$ python3 -q
>>> import numpy as np
>>> np.set_printoptions(precision=1, suppress=True, linewidth=140, legacy="1.25")
>>> def tidy(a):
...     return np.round(a, 1) + 0
... 
>>> data = np.array([[0, 1, -2], [0, 0, -2], [0, 0, 0]])
>>> # triangular, det is the product of the diagonal
>>> cov = data.T @ data
>>> tidy(np.linalg.svd(data, compute_uv=False) ** 2)
array([8.5, 0.5, 0. ])
>>> tidy(np.linalg.eigvalsh(cov)[::-1])
array([8.5, 0.5, 0. ])
>>> E = np.load("arr.npy")
>>> tidy(E)
array([[ 0.6, -0.4, -0.7],
       [-0.4,  0.6, -0.7],
       [-0.7, -0.7, -0.2]])
>>> M2 = np.array([[1, -3, 0], [-2, 1, 0], [1, 1, 2]])
>>> print(np.linalg.matrix_rank(E @ M2))
3
>>> print(np.linalg.matrix_rank(np.vstack([E, M2.T])))
3
>>> tidy(np.einsum("ij->j", E))
array([-0.5, -0.5, -1.6])
>>> tidy(M2.T @ E.T)
array([[ 0.7, -2.3,  0.5],
       [-2.9,  1.1,  1.2],
       [-1.4, -1.4, -0.3]])
>>> X = np.load("test3.npy")
>>> X
array([[-2, -1,  1],
       [ 0,  0, -2],
       [ 0,  0,  2]])
>>> Uu, sigma, Vh = np.linalg.svd(X)
>>> print(np.argmax(sigma[:-1] / (sigma[1:] + 1e-6)) + 1)
2
>>> tidy(sigma)
array([3.2, 2. , 0. ])
>>> M2 = Uu[:, :2] @ np.diag(sigma[:2]) @ Vh[:2]
>>> tidy(np.linalg.norm(X - M2) / np.linalg.norm(X))
0.0
>>> tidy(np.linalg.norm(X - M2, 2)), tidy(sigma[2])
(0.0, 0.0)
>>> Uu, sigma, Vh = np.linalg.svd(X)
>>> evecs = Vh[:(sigma > 1e-8).sum()]
>>> rng = np.random.default_rng(7323)
>>> vec = X[2] + 5 * X[0] + rng.integers(2) * np.eye(3)[2]
>>> vec
array([-10.,  -5.,   7.])
>>> print(tidy(np.diag(evecs.T @ evecs)))
[0.8 0.2 1. ]
>>> print(tidy(np.linalg.norm(vec - evecs.T @ evecs @ vec)))
0.0
>>> u = np.array([2, -2, 4])
>>> np.array([np.convolve(row, u, "same") for row in X])
array([[ 2, -4, -6],
       [ 0, -4,  4],
       [ 0,  4, -4]])
>>> np.polyval(u, X[0])
array([16,  8,  4])
>>> r = np.linalg.matrix_rank(X)
>>> r
2
>>> null = np.linalg.svd(X)[2][r:].T
>>> [int(np.linalg.matrix_rank(X[:, :j + 1])) for j in range(3)]
[1, 1, 2]
>>> np.linalg.matrix_rank(X.T @ X), np.linalg.matrix_rank(X @ X.T)
(2, 2)
>>> M2 = X[0, 0] * X[1:] - np.outer(X[1:, 0], X[0])
>>> print(M2)
[[ 0  0  4]
 [ 0  0 -4]]
>>> np.flatnonzero(~M2.round(6).any(axis=1))
array([], dtype=int64)
>>> K = np.array([[2.4, -1.8], [-1.8, -2.4]])
>>> K
array([[ 2.4, -1.8],
       [-1.8, -2.4]])
>>> idx = rng.permutation(2)
>>> M2 = K[:, idx] * rng.choice([-1, 1], 2)
>>> M2
array([[ 2.4, -1.8],
       [-1.8, -2.4]])
>>> Uu, _, Vh = np.linalg.svd(K.T @ M2)
>>> tidy(Uu @ Vh)
array([[1., 0.],
       [0., 1.]])
>>> evals, evecs = np.linalg.eigh(K)
>>> vec = np.array([0, 0])
>>> print(tidy(np.linalg.eigvalsh(K[1:, 1:])))
[-2.4]
>>> print(tidy(evecs * np.maximum(evals, 0) @ evecs.T))
[[ 2.7 -0.9]
 [-0.9  0.3]]
>>> mat = np.load("a.npy")
>>> print(mat)
[[0 0 0 1]
 [0 0 0 1]
 [0 0 0 0]
 [1 1 0 0]]
>>> mat @ mat
array([[1, 1, 0, 0],
       [1, 1, 0, 0],
       [0, 0, 0, 0],
       [0, 0, 0, 2]])
>>> low = np.diag(mat.sum(axis=1)) - mat
>>> (np.linalg.eigvalsh(low) < 1e-8).sum()
2
>>> print(tidy(np.linalg.eigvalsh(low)))
[0. 0. 1. 3.]
>>> np.linalg.matrix_power(mat, 3)
array([[0, 0, 0, 2],
       [0, 0, 0, 2],
       [0, 0, 0, 0],
       [2, 2, 0, 0]])
>>> print((mat - mat.T) / 2)
[[0. 0. 0. 0.]
 [0. 0. 0. 0.]
 [0. 0. 0. 0.]
 [0. 0. 0. 0.]]
>>> np.trace(mat)
0
>>> mat @ mat
array([[1, 1, 0, 0],
       [1, 1, 0, 0],
       [0, 0, 0, 0],
       [0, 0, 0, 2]])
>>> np.allclose(mat, mat.T)
True
>>> tidy(np.sort(np.abs(np.linalg.eigvals(mat))))
array([0. , 0. , 1.4, 1.4])
>>> tidy(np.abs(np.linalg.eigvals(mat)).max())
1.4
>>> tidy(np.linalg.det(mat))
0.0
>>> np.linalg.determinant(mat)
Traceback (most recent call last):
  File "<python-input-66>", line 1, in <module>
    np.linalg.determinant(mat)
    ^^^^^^^^^^^^^^^^^^^^^
AttributeError: module 'numpy.linalg' has no attribute 'determinant'
>>> m1 = np.loadtxt("sample6.csv", delimiter=",")
>>> m1
array([[ 0., 16., 16.,  0., 16.],
       [ 0., 10., 10.,  0., 10.],
       [ 0., 12., 12.,  0., 12.],
       [ 0.,  0.,  0.,  0.,  0.],
       [ 0., -4., -4.,  0., -4.]])
>>> Uu, sigma, Vh = np.linalg.svd(m1)
>>> evecs = Vh[:(sigma > 1e-8).sum()]
>>> vec = m1[4] + 5 * m1[2] + rng.integers(2) * np.eye(5)[4]
>>> vec
array([ 0., 56., 56.,  0., 57.])
>>> np.linalg.matrix_rank(np.vstack([m1, vec]))
2
>>> W1 = np.array([[0, 3, 2, 2],
...     [3, 0, -3, 1],
...     [2, 1, 2, 1],
...     [-2, -2, 0, -3],
...     [-2, -1, 0, -3]])
>>> coef = np.array([5, 5, 9, 9])
>>> H = np.maximum(m1 @ W1 + coef, 0)
>>> print((H > 0).astype(int))
[[1 1 0 0]
 [1 1 0 0]
 [1 1 0 0]
 [1 1 1 1]
 [0 1 1 1]]
>>> np.linalg.matrix_rank(H)
3
>>> cent = np.array([[3, -7, 5], [9, 2, 6], [-4, -7, 2], [-1, 7, -3]])
>>> (H @ cent).round(6).argmax(axis=1)
array([2, 2, 2, 2, 2])
>>> W1 @ cent
array([[ 17,   6,  16],
       [ 20,   7,   6],
       [  6, -19,  17],
       [-21, -11, -13],
       [-12,  -9,  -7]])
>>> r = np.linalg.matrix_rank(m1)
>>> r
1
>>> null = np.linalg.svd(m1)[2][r:].T
>>> print(tidy(null @ null.T))
[[ 1.   0.   0.   0.   0. ]
 [ 0.   0.7 -0.3  0.  -0.3]
 [ 0.  -0.3  0.7  0.  -0.3]
 [ 0.   0.   0.   1.   0. ]
 [ 0.  -0.3 -0.3  0.   0.7]]
>>> [int(np.linalg.matrix_rank(m1[:, :j + 1])) for j in range(5)]
[0, 1, 1, 1, 1]
>>> null.shape
(5, 4)
>>> tidy(m1 @ null)
array([[0., 0., 0., 0.],
       [0., 0., 0., 0.],
       [0., 0., 0., 0.],
       [0., 0., 0., 0.],
       [0., 0., 0., 0.]])
>>> (m1 - m1.T) / 2
array([[ 0.,  8.,  8.,  0.,  8.],
       [-8.,  0., -1.,  0.,  7.],
       [-8.,  1.,  0.,  0.,  8.],
       [ 0.,  0.,  0.,  0.,  0.],
       [-8., -7., -8.,  0.,  0.]])
>>> (m1 + m1.T) / 2
array([[ 0.,  8.,  8.,  0.,  8.],
       [ 8., 10., 11.,  0.,  3.],
       [ 8., 11., 12.,  0.,  4.],
       [ 0.,  0.,  0.,  0.,  0.],
       [ 8.,  3.,  4.,  0., -4.]])
>>> W0 = np.load("layer18.npy")
>>> W0
array([[ 5,  5,  5,  5],
       [ 5, 10, 10, 10],
       [ 5, 10, 15, 15],
       [ 5, 10, 15, 20]])
>>> idx = rng.permutation(4)
>>> print(idx)
[2 1 0 3]
>>> M2 = W0[idx][:, idx]
>>> np.trace(M2)
50
>>> np.allclose(M2, W0)
False
>>> tidy(np.sort(np.abs(np.linalg.eigvals(M2))))
array([ 1.4,  2.1,  5. , 41.5])
>>> tidy(np.linalg.det(M2)), tidy(np.linalg.det(W0[idx]))
(625.0, -625.0)
>>> low = np.linalg.cholesky(W0)
>>> tidy(low)
array([[2.2, 0. , 0. , 0. ],
       [2.2, 2.2, 0. , 0. ],
       [2.2, 2.2, 2.2, 0. ],
       [2.2, 2.2, 2.2, 2.2]])
>>> tidy(W0 / np.sqrt(np.outer(np.diag(W0), np.diag(W0))))
array([[1. , 0.7, 0.6, 0.5],
       [0.7, 1. , 0.8, 0.7],
       [0.6, 0.8, 1. , 0.9],
       [0.5, 0.7, 0.9, 1. ]])
>>> O, R = np.linalg.qr(W0)
>>> tidy(np.trace(O @ O.T))
4.0
>>> print(tidy(R))
[[-10.  -17.5 -22.5 -25. ]
 [  0.   -4.3  -7.2  -8.7]
 [  0.    0.   -4.1  -6.1]
 [  0.    0.    0.    3.5]]
>>> np.allclose(R.T @ R, W0.T @ W0)
True
>>> tidy(O @ R)
array([[ 5.,  5.,  5.,  5.],
       [ 5., 10., 10., 10.],
       [ 5., 10., 15., 15.],
       [ 5., 10., 15., 20.]])
>>> J = np.array([[-7, 2, -3, -9], [-6, -1, -1, -2], [5, 7, 1, -7]]) * (rng.random((3, 4)) < 0.3)
>>> J
array([[0, 0, 0, 0],
       [0, 0, 0, 0],
       [0, 0, 0, 0]])
>>> W0.reshape(-1, 2)
array([[ 5,  5],
       [ 5,  5],
       [ 5, 10],
       [10, 10],
       [ 5, 10],
       [15, 15],
       [ 5, 10],
       [15, 20]])
>>> W0.reshape(4, 5)
Traceback (most recent call last):
  File "<python-input-111>", line 1, in <module>
    W0.reshape(4, 5)
    ~~~~~~~~~~^^^^^^
ValueError: cannot reshape array of size 16 into shape (4,5)
>>> W0.reshape(2, -1)
array([[ 5,  5,  5,  5,  5, 10, 10, 10],
       [ 5, 10, 15, 15,  5, 10, 15, 20]])
>>> t3 = W0.reshape(4, 2, -1)
>>> np.einsum("ihd,ihd->ih", t3, t3)
array([[ 50,  50],
       [125, 200],
       [125, 450],
       [125, 625]])
>>> print(np.swapaxes(t3, 1, 2)[2])
[[ 5 15]
 [10 15]]
>>> t3.transpose(1, 0, 2)
array([[[ 5,  5],
        [ 5, 10],
        [ 5, 10],
        [ 5, 10]],

       [[ 5,  5],
        [10, 10],
        [15, 15],
        [15, 20]]])
